>>> import numpy as np
>>> from numpy import linalg as LA
>>> np.set_printoptions(precision=3, suppress=True, linewidth=160)
>>> basis = np.array([[-2, 1, -2, 2], [-2, 2, -1, -2], [-2, 0, -2, 1]])
>>> rng = np.random.default_rng(4002)
>>> X = rng.normal(size=(15, 3)) @ basis + np.array([1, -1, -1, -2])
>>> print(X)
[[  4.72   -1.418   2.964  -5.5  ]
 [ 10.497  -2.068   9.162 -11.14 ]
 [  0.911  -2.232  -2.259   2.665]
 [  0.579  -2.18   -2.084   0.342]
 [ -2.265  -0.503  -3.241  -4.991]
 [  3.345   0.711   1.756  -3.515]
 [ -1.303   0.761  -2.64   -2.403]
 [  0.207  -1.159  -1.951  -0.975]
 [ -1.371   1.116  -2.45   -3.305]
 [ -2.224   2.127  -3.271  -2.025]
 [ -4.382   2.024  -5.94    1.507]
 [  5.321  -1.059   4.039  -7.813]
 [  3.455   0.163   2.188  -5.733]
 [  0.505  -0.318  -1.428  -1.407]
 [  5.413  -4.131   2.507  -2.805]]
>>> basis = X[[13, 14]].astype(float)
>>> for _ in range(4):
...     z = LA.norm(X[:, None] - basis, axis=-1).argmin(axis=1)
...     basis = np.array([X[z == j].mean(axis=0) for j in range(2)])
... 
>>> print(z)
[1 1 0 0 0 1 0 0 0 0 0 1 1 0 1]
>>> print(np.abs(basis[1] - basis[0]).argmax())
2
>>> print(basis[1] - basis[0])
[ 6.497 -1.26   6.576 -4.907]
>>> A2 = np.c_[X[:, :1] @ np.array([[1]]), np.array([-1, 2, 2, 4, -1, 4, -4, -1, -3, 0, 0, 4, -1, -4, 2])]
>>> print(A2)
[[ 4.72  -1.   ]
 [10.497  2.   ]
 [ 0.911  2.   ]
 [ 0.579  4.   ]
 [-2.265 -1.   ]
 [ 3.345  4.   ]
 [-1.303 -4.   ]
 [ 0.207 -1.   ]
 [-1.371 -3.   ]
 [-2.224  0.   ]
 [-4.382  0.   ]
 [ 5.321  4.   ]
 [ 3.455 -1.   ]
 [ 0.505 -4.   ]
 [ 5.413  2.   ]]
>>> print(LA.matrix_rank(A2))
2
>>> print(LA.matrix_rank(np.c_[X, A2]))
5
>>> print(np.round(LA.lstsq(X, A2[:, 0])[0], 3) + 0)
[1. 0. 0. 0.]
>>> Q, vecs = LA.qr(X[:, :3])[0], LA.qr(X[:, 3:])[0]
>>> sigma = LA.svd(Q.T @ vecs, compute_uv=False)
>>> print(np.degrees(np.arccos(sigma.clip(0, 1))))
[31.392]
>>> print((sigma > 0.9).sum())
0
>>> cen = X - X.mean(axis=0)
>>> left, sigma, VT = LA.svd(cen, full_matrices=False)
>>> print(np.abs(left[:, 0]).argmax())
1
>>> print(np.round(sigma ** 2 / (sigma ** 2).sum(), 3) + 0)
[0.857 0.12  0.022 0.   ]
>>> print(round((sigma ** 2).sum() ** 2 / (sigma ** 4).sum(), 3))
1.333
>>> print(LA.matrix_rank(cen))
3
>>> print(np.abs(VT[-1]))
[0.655 0.145 0.727 0.145]
>>> print(np.abs(VT[0]).argmax())
2
>>> print(np.round(cen.mean(axis=0), 3) + 0)
[0. 0. 0. 0.]
>>> d = LA.norm(X[:, None] - X[None], axis=-1)
>>> print(d[:5, :5])
[[ 0.    10.199 10.446  8.795  9.402]
 [10.199  0.    20.321 18.887 18.894]
 [10.446 20.321  0.     2.353  8.524]
 [ 8.795 18.887  2.353  0.     6.379]
 [ 9.402 18.894  8.524  6.379  0.   ]]
>>> print(d[11].round(6).argsort(kind="stable")[:4])
[11  0 12  5]
>>> print(d.shape)
(15, 15)
>>> print(np.unravel_index(d.round(6).argmax(), d.shape))
(np.int64(1), np.int64(10))
>>> print(LA.matrix_rank(d ** 2))
5
>>> print(d.mean(axis=1).argmax())
1
